$ python -q
>>> import numpy as np
>>> np.set_printoptions(precision=3, suppress=True, linewidth=140, floatmode="fixed")
>>> def rd(a):
...     return np.round(a, 3) + 0
... 
>>> M = np.array([[5, 5, 5, 5, 5, 5],
...     [5, 10, 10, 10, 10, 10],
...     [5, 10, 15, 15, 15, 15],
...     [5, 10, 15, 20, 20, 20],
...     [5, 10, 15, 20, 25, 25],
...     [5, 10, 15, 20, 25, 30]])
>>> blk = np.stack([M, -3 * M, M[::-1]])
>>> blk.sum(axis=0)
array([[ -5,   0,   5,  10,  15,  20],
       [ -5, -10,  -5,   0,   5,   5],
       [ -5, -10, -15, -10, -10, -10],
       [ -5, -10, -15, -25, -25, -25],
       [ -5, -10, -20, -30, -40, -40],
       [ -5, -15, -25, -35, -45, -55]])
>>> np.einsum("bij,cij->bc", blk, blk)
array([[  7525, -22575,   5500],
       [-22575,  67725, -16500],
       [  5500, -16500,   7525]])
>>> blk.shape
(3, 6, 6)
>>> np.linalg.matrix_rank(blk)
array([6, 6, 6])
>>> rng = np.random.default_rng(78023)
>>> z = rng.permutation(6)
>>> z
array([2, 4, 3, 0, 1, 5])
>>> other = M[z][:, z]
>>> rd(np.sort(np.abs(np.linalg.eigvals(other))))
array([ 1.326,  1.594,  2.231,  3.874,  9.941, 86.034])
>>> np.trace(other)
np.int64(105)
>>> z = rng.permutation(6)
>>> other = M[:, z] * rng.choice([-1, 1], 6)
>>> other
array([[ -5,  -5,  -5,   5,  -5,  -5],
       [-10, -10, -10,  10,  -5, -10],
       [-15, -15, -15,  10,  -5, -15],
       [-20, -15, -20,  10,  -5, -20],
       [-25, -15, -20,  10,  -5, -25],
       [-30, -15, -20,  10,  -5, -25]])
>>> Uu, _, Vt = np.linalg.svd(M.T @ other)
>>> rd(Uu @ Vt)
array([[ 0.000,  0.000,  0.000,  0.000, -1.000,  0.000],
       [ 0.000,  0.000,  0.000,  1.000,  0.000,  0.000],
       [ 0.000, -1.000,  0.000,  0.000,  0.000,  0.000],
       [ 0.000,  0.000, -1.000,  0.000,  0.000,  0.000],
       [ 0.000,  0.000,  0.000,  0.000,  0.000, -1.000],
       [-1.000,  0.000,  0.000,  0.000,  0.000,  0.000]])
>>> rd(np.linalg.lstsq(M, other)[0])
array([[ 0.000,  0.000,  0.000,  0.000, -1.000,  0.000],
       [ 0.000,  0.000,  0.000,  1.000,  0.000,  0.000],
       [ 0.000, -1.000,  0.000,  0.000,  0.000,  0.000],
       [ 0.000,  0.000, -1.000,  0.000,  0.000,  0.000],
       [ 0.000,  0.000,  0.000,  0.000,  0.000, -1.000],
       [-1.000,  0.000,  0.000,  0.000,  0.000,  0.000]])
>>> z
array([5, 2, 3, 1, 0, 4])
>>> vec = np.array([2, 1, 0, 0, 1, 3])
>>> target = other @ vec
>>> target
array([ -35,  -65,  -95, -120, -145, -155])
>>> rd(np.linalg.solve(other, -1 * target))
array([-2.000, -1.000,  0.000,  0.000, -1.000, -3.000])
>>> rd(np.linalg.solve(other.T, other[0]))
array([1.000, 0.000, 0.000, 0.000, 0.000, 0.000])
>>> rd(np.linalg.solve(other, other[:, 2]))
array([0.000, 0.000, 1.000, 0.000, 0.000, 0.000])
>>> rd(np.linalg.solve(other, target))
array([2.000, 1.000, 0.000, 0.000, 1.000, 3.000])
>>> np.allclose(M @ M.T, M.T @ M)
True
>>> np.allclose(M, M.T)
True
>>> J = np.load("layer19.npy")
>>> J
array([[-1.000,  1.000,  1.000,  1.000,  1.000],
       [ 2.000,  2.000, -2.000, -1.000,  4.000],
       [ 3.000,  3.000, -3.000, -3.000,  4.000],
       [-1.000,  2.000, -2.000,  3.000,  1.000],
       [ 0.000,  0.000,  0.000,  0.000,  0.000]])
>>> Uu, s, Vt = np.linalg.svd(J)
>>> V = Vt[:(s > 1e-8).sum()]
>>> vec = J[4] + -2 * J[3] + rng.integers(2) * np.eye(5)[1]
>>> vec
array([ 2.000, -3.000,  4.000, -6.000, -2.000])
>>> np.linalg.matrix_rank(np.vstack([J, vec]))
np.int64(5)
>>> rd(np.linalg.norm(vec - V.T @ V @ vec))
np.float64(0.318)
>>> np.allclose(V.T @ V @ vec, vec)
False
>>> data = np.loadtxt("w.csv", delimiter=",")
>>> data
array([[-1.193, -1.700, -0.900,  1.300],
       [-0.672, -0.400, -0.700,  0.700],
       [-0.319, -1.800, -0.100,  0.100],
       [ 0.608,  0.600, -1.100, -0.500],
       [-0.001,  1.100, -0.700, -0.100],
       [ 1.355,  0.700, -0.100, -1.500],
       [ 0.157,  1.000, -0.100, -0.100],
       [ 0.968, -0.500,  0.600, -1.100],
       [ 0.687,  0.300, -0.200, -0.700],
       [-1.031,  0.400, -0.900,  1.000],
       [-1.373,  0.100, -1.300,  1.400],
       [ 1.645,  0.900, -0.300, -1.700],
       [-0.076,  0.200,  0.300, -0.100],
       [-0.482, -0.600, -1.100,  0.500],
       [-0.784,  0.300, -0.100,  0.700],
       [-1.002, -0.400, -0.700,  0.700],
       [ 0.002,  1.700, -0.600,  0.000],
       [-2.275,  1.900, -1.500,  2.400],
       [-1.919, -0.300, -0.500,  1.900],
       [ 0.455,  0.600, -0.900, -0.500],
       [ 0.634, -0.700,  0.400, -0.500],
       [ 0.227,  0.200,  0.700, -0.200],
       [ 0.676,  1.600, -0.600, -0.600],
       [ 0.245,  1.700,  0.300, -0.300],
       [ 0.249, -0.300, -0.600, -0.300]])
>>> D = np.linalg.norm(data[:, None] - data[None], axis=-1)
>>> np.flatnonzero(D[2] < D.mean() / 2)
array([2])
>>> rd(D[:5, :5])
array([[0.000, 1.537, 1.689, 3.437, 3.356],
       [1.537, 0.000, 1.675, 2.059, 1.828],
       [1.689, 1.675, 0.000, 2.825, 2.985],
       [3.437, 2.059, 2.825, 0.000, 0.970],
       [3.356, 1.828, 2.985, 0.970, 0.000]])
>>> D[2].round(6).argsort(kind="stable")[:4]
array([ 2, 13, 20,  1])
>>> r0 = np.array([4, 0, 1, 1, 2, 5])
>>> K = -1 * np.eye(6) + np.outer(r0, r0)
>>> K
array([[15.000,  0.000,  4.000,  4.000,  8.000, 20.000],
       [ 0.000, -1.000,  0.000,  0.000,  0.000,  0.000],
       [ 4.000,  0.000,  0.000,  1.000,  2.000,  5.000],
       [ 4.000,  0.000,  1.000,  0.000,  2.000,  5.000],
       [ 8.000,  0.000,  2.000,  2.000,  3.000, 10.000],
       [20.000,  0.000,  5.000,  5.000, 10.000, 24.000]])
>>> q, r_ = np.linalg.qr(K)
>>> np.trace(q @ q.T)
np.float64(6.0)
>>> rd(abs(r_[0, 0])), rd(np.linalg.norm(K[:, 0]))
(np.float64(26.851), np.float64(26.851))
>>> rd(q.T @ q)
array([[1.000, 0.000, 0.000, 0.000, 0.000, 0.000],
       [0.000, 1.000, 0.000, 0.000, 0.000, 0.000],
       [0.000, 0.000, 1.000, 0.000, 0.000, 0.000],
       [0.000, 0.000, 0.000, 1.000, 0.000, 0.000],
       [0.000, 0.000, 0.000, 0.000, 1.000, 0.000],
       [0.000, 0.000, 0.000, 0.000, 0.000, 1.000]])
>>> vals, V = np.linalg.eigh(K)
>>> np.unique(vals.round(6) + 0, return_counts=True)[1]
array([5, 1])
>>> rd(V.T @ V)
array([[1.000, 0.000, 0.000, 0.000, 0.000, 0.000],
       [0.000, 1.000, 0.000, 0.000, 0.000, 0.000],
       [0.000, 0.000, 1.000, 0.000, 0.000, 0.000],
       [0.000, 0.000, 0.000, 1.000, 0.000, 0.000],
       [0.000, 0.000, 0.000, 0.000, 1.000, 0.000],
       [0.000, 0.000, 0.000, 0.000, 0.000, 1.000]])
>>> np.abs(V[:, -1]).round(6).argmax()
np.int64(5)
>>> rd(vals)
array([-1.000, -1.000, -1.000, -1.000, -1.000, 46.000])
>>> A = np.array([[-1.0, -8.0, 3.0], [0.0, 4.0, 0.0], [0.0, 8.0, -4.0]])
>>> def softmax(z):
...     e = np.exp(z - z.max(axis=-1, keepdims=True))
...     return e / e.sum(axis=-1, keepdims=True)
... 
>>> rd(softmax(A[0]))
array([0.018, 0.000, 0.982])
>>> rd(softmax(A[0] + 2))
array([0.018, 0.000, 0.982])
>>> att = A @ A.T / np.sqrt(3)
>>> rd(softmax(att + np.triu(np.full(att.shape, -np.inf), 1)))
array([[1.000, 0.000, 0.000],
       [0.000, 1.000, 0.000],
       [0.000, 0.000, 1.000]])
>>> mat = np.eye(3, dtype=int)[rng.permutation(3)] * np.array([5, 2, 1])
>>> mat
array([[0, 2, 0],
       [5, 0, 0],
       [0, 0, 1]])
>>> z = rng.permutation(3)
>>> other = mat[:, z] * rng.choice([-1, 1], 3)
>>> other
array([[ 0,  0,  2],
       [ 5,  0,  0],
       [ 0, -1,  0]])
>>> Uu, _, Vt = np.linalg.svd(mat.T @ other)
>>> z
array([0, 2, 1])
>>> W1 = np.array([[0, 3, 2], [0, 3, 1], [0, 1, 2], [3, 0, 0], [2, 1, 0], [0, 1, 3]])
>>> beta = np.array([-1, -5, -1])
>>> H = np.maximum(M @ W1 + beta, 0)
>>> H
array([[ 24,  40,  39],
       [ 49,  70,  69],
       [ 74,  85,  94],
       [ 99,  95, 109],
       [109, 105, 124],
       [109, 110, 139]])
>>> (H > 0).astype(int)
array([[1, 1, 1],
       [1, 1, 1],
       [1, 1, 1],
       [1, 1, 1],
       [1, 1, 1],
       [1, 1, 1]])
>>> W2 = np.array([[3, 1], [3, 1], [3, 2]])
>>> W1 @ W2
array([[15,  7],
       [12,  5],
       [ 9,  5],
       [ 9,  3],
       [ 9,  3],
       [12,  7]])
>>> vec = np.array([3, 1, 3])
>>> target = H @ vec
>>> rd(np.linalg.solve(H.T @ H, H.T @ target))
array([3.000, 1.000, 3.000])
>>> target = target + 0.05 * rng.normal(size=6)
>>> rd(target)
array([229.013, 424.085, 589.051, 719.000, 804.057, 854.033])
>>> beta, *_ = np.linalg.lstsq(H, target)
>>> rd(np.linalg.norm(target - H @ beta))
np.float64(0.054)
>>> [round(float(np.linalg.norm(np.linalg.solve(H.T @ H + lam * np.eye(3), H.T @ target))), 2) for lam in (0, 1, 10, 100)]
[4.36, 4.36, 4.34, 4.24]
>>> mat @ mat
array([[10,  0,  0],
       [ 0, 10,  0],
       [ 0,  0,  1]])
>>> rd(np.linalg.det(mat))
np.float64(-10.0)
>>> (mat != 0).astype(int)
array([[0, 1, 0],
       [1, 0, 0],
       [0, 0, 1]])
>>> (np.linalg.matrix_power((mat != 0) + (mat.T != 0) + np.eye(3), 3) > 0).astype(int)
array([[1, 1, 0],
       [1, 1, 0],
       [0, 0, 1]])
>>> rd(np.sort(np.linalg.eigvals(mat).real))
array([-3.162,  1.000,  3.162])
>>> hat = np.triu(np.array([[2, 3, 1], [0, 2, 2], [1, 2, 1]]), 1) + np.eye(3)
>>> other = hat @ mat @ np.linalg.inv(hat)
>>> np.trace(other), np.trace(mat)
(np.float64(1.0), np.int64(1))
>>> rd(np.linalg.det(other))
np.float64(-10.0)
>>> F = np.load("a.npy")
>>> F
array([[ -4,  -3,   0,  -1,   1],
       [ -4,  -5,   2,   4,   4],
       [ -8,  -2,   5,   5,   5],
       [ -9,  -3,   3,  10,   8],
       [ -9,  -6,   6,   8,   5],
       [ -8,  -2,  10,   7,   8],
       [-12,  -7,   7,   6,   7],
       [-16,  -5,   5,   8,  12],
       [-13,  -3,   5,  11,  14],
       [-18,  -2,   6,  13,  11],
       [-16,  -5,  11,  15,  16],
       [-14,  -4,  11,  12,  11],
       [-11,  -8,  13,  14,  16]])
>>> G = np.cov(F, rowvar=False)
>>> rd(F.std(axis=0))
array([4.269, 1.887, 3.692, 4.342, 4.531])
>>> np.argsort(-F.std(axis=0).round(6), kind="stable")
array([4, 3, 0, 2, 1])
>>> z = rng.permutation(5)
>>> other = F[:, z] * rng.choice([-1, 1], 5)
>>> other
array([[ -1,  -4,   3,   0,   1],
       [ -4,  -4,   5,  -2,  -4],
       [ -5,  -8,   2,  -5,  -5],
       [ -8,  -9,   3,  -3, -10],
       [ -5,  -9,   6,  -6,  -8],
       [ -8,  -8,   2, -10,  -7],
       [ -7, -12,   7,  -7,  -6],
       [-12, -16,   5,  -5,  -8],
       [-14, -13,   3,  -5, -11],
       [-11, -18,   2,  -6, -13],
       [-16, -16,   5, -11, -15],
       [-11, -14,   4, -11, -12],
       [-16, -11,   8, -13, -14]])
>>> Uu, _, Vt = np.linalg.svd(F.T @ other)
>>> rd(Uu @ Vt)
array([[ 0.000,  1.000,  0.000,  0.000,  0.000],
       [ 0.000,  0.000, -1.000,  0.000,  0.000],
       [ 0.000,  0.000,  0.000, -1.000,  0.000],
       [ 0.000,  0.000,  0.000,  0.000, -1.000],
       [-1.000,  0.000,  0.000,  0.000,  0.000]])
>>> E = np.loadtxt("x.csv", delimiter=",")
>>> E
array([[ 1.000,  1.000, -1.000, -1.000, -1.000, -1.000,  1.000,  1.000],
       [ 1.000, -1.000,  1.000, -1.000, -1.000,  1.000, -1.000,  1.000],
       [ 1.000,  1.000,  1.000,  1.000, -1.000, -1.000, -1.000, -1.000],
       [ 1.000,  1.000, -1.000, -1.000,  1.000,  1.000, -1.000, -1.000]])
>>> E @ E
Traceback (most recent call last):
  File "<python-input-107>", line 1, in <module>
    E @ E
    ~~^~~
ValueError: matmul: Input operand 1 has a mismatch in its core dimension 0, with gufunc signature (n?,k),(k,m?)->(n?,m?) (size 4 is different from 8)
>>> G = E.T @ E
>>> (E @ E.T).shape
(4, 4)
>>> np.trace(G), (E ** 2).sum()
(np.float64(32.0), np.float64(32.0))
>>> np.linalg.matrix_rank(G)
np.int64(4)
